$ ipython --no-banner

In [1]: import numpy as np

In [2]: import numpy.linalg as la

In [3]: np.set_printoptions(precision=3, suppress=True, linewidth=140)

In [4]: X = np.load("x.npy")

In [5]: print(X)
[[ 1.3 -1.  -2.  -1.   2.  -1.  -1.   1.  -2.   0.   1. ]
 [ 1.   1.3 -1.  -1.   2.   2.  -1.   0.  -1.   1.   2. ]
 [-2.   2.  -1.7 -1.  -2.   0.   0.  -1.  -1.   0.   2. ]
 [-1.   0.   1.   1.3 -1.   1.  -2.   1.   0.   0.  -1. ]
 [-2.   2.   2.   1.   2.3  1.   0.   0.   1.  -1.  -1. ]
 [ 1.   2.   0.   2.   0.   1.3 -1.  -2.   1.  -2.   2. ]
 [ 1.   0.   0.  -2.   1.   1.  -0.7 -1.   1.   2.   0. ]
 [ 2.   1.  -2.   0.   0.   2.   1.   0.3  1.  -1.   0. ]
 [ 1.   1.  -2.  -1.   0.   0.   1.   2.   2.3  0.   2. ]
 [ 0.   2.   0.   0.   2.   0.   0.   0.   1.   0.3  2. ]
 [ 1.  -1.  -2.  -1.   2.  -1.  -1.   1.  -2.   0.   1.3]]

In [6]: out = la.inv(X)

In [7]: np.round(la.det(X) * la.det(out), 3)
Out[7]: np.float64(1.0)

In [8]: print(np.round(X @ out, 3) + 0)
[[1. 0. 0. 0. 0. 0. 0. 0. 0. 0. 0.]
 [0. 1. 0. 0. 0. 0. 0. 0. 0. 0. 0.]
 [0. 0. 1. 0. 0. 0. 0. 0. 0. 0. 0.]
 [0. 0. 0. 1. 0. 0. 0. 0. 0. 0. 0.]
 [0. 0. 0. 0. 1. 0. 0. 0. 0. 0. 0.]
 [0. 0. 0. 0. 0. 1. 0. 0. 0. 0. 0.]
 [0. 0. 0. 0. 0. 0. 1. 0. 0. 0. 0.]
 [0. 0. 0. 0. 0. 0. 0. 1. 0. 0. 0.]
 [0. 0. 0. 0. 0. 0. 0. 0. 1. 0. 0.]
 [0. 0. 0. 0. 0. 0. 0. 0. 0. 1. 0.]
 [0. 0. 0. 0. 0. 0. 0. 0. 0. 0. 1.]]

In [9]: np.round(la.slogdet(X)[0], 3)
Out[9]: np.float64(1.0)

In [10]: (np.abs(out) > 1e-9).astype(int)
Out[10]: 
array([[1, 1, 1, 1, 1, 1, 1, 1, 1, 1, 1],
       [1, 1, 1, 1, 1, 1, 1, 1, 1, 1, 1],
       [1, 1, 1, 1, 1, 1, 1, 1, 1, 1, 1],
       [1, 1, 1, 1, 1, 1, 1, 1, 1, 1, 1],
       [1, 1, 1, 1, 1, 1, 1, 1, 1, 1, 1],
       [1, 1, 1, 1, 1, 1, 1, 1, 1, 1, 1],
       [1, 1, 1, 1, 1, 1, 1, 1, 1, 1, 1],
       [1, 1, 1, 1, 1, 1, 1, 1, 1, 1, 1],
       [1, 1, 1, 1, 1, 1, 1, 1, 1, 1, 1],
       [1, 1, 1, 1, 1, 1, 1, 1, 1, 1, 1],
       [1, 1, 1, 1, 1, 1, 1, 1, 1, 1, 1]])
